In [1]: import numpy as np

In [2]: np.set_printoptions(precision=3, suppress=True, linewidth=140)

In [3]: def tidy(a):
   ...:     return np.round(a, 3) + 0
   ...: 

In [4]: feats = np.array([[4, 12, 6, 6, 18, 9],
   ...:     [12, 2, 8, 18, 3, 12],
   ...:     [12, 18, 14, 18, 27, 21],
   ...:     [4, 12, 6, 4, 12, 6],
   ...:     [12, 2, 8, 12, 2, 8],
   ...:     [12, 18, 14, 12, 18, 14]])

In [5]: feats
Out[5]: 
array([[ 4, 12,  6,  6, 18,  9],
       [12,  2,  8, 18,  3, 12],
       [12, 18, 14, 18, 27, 21],
       [ 4, 12,  6,  4, 12,  6],
       [12,  2,  8, 12,  2,  8],
       [12, 18, 14, 12, 18, 14]])

In [6]: Q, vecs = np.linalg.qr(feats[:, :1])[0], np.linalg.qr(feats[:, 1:])[0]

In [7]: sigma = np.linalg.svd(Q.T @ vecs, compute_uv=False)

In [8]: tidy(sigma)
Out[8]: array([1.])

In [9]: tidy(np.degrees(np.arccos(sigma.clip(0, 1))))
Out[9]: array([0.73])

In [10]: rng = np.random.default_rng(5353)

In [11]: other = feats + rng.integers(-2, 3, (6, 5)) @ rng.integers(-2, 3, (5, 6))

In [12]: other
Out[12]: 
array([[ 4, 14,  6, 10, 22,  8],
       [19,  3,  8, 15,  4,  9],
       [ 8, 14,  7, 21, 26, 25],
       [ 9, 17,  7,  7, 11, -1],
       [16,  9,  7, 12,  6,  0],
       [15, 16, 19,  7, 21, 17]])

In [13]: tidy(np.linalg.svd(other - feats, compute_uv=False))
Out[13]: array([18.162, 11.815,  6.052,  5.582,  3.573,  0.   ])

In [14]: np.abs(other - feats).sum(axis=1)
Out[14]: array([11, 15, 23, 22, 24, 21])
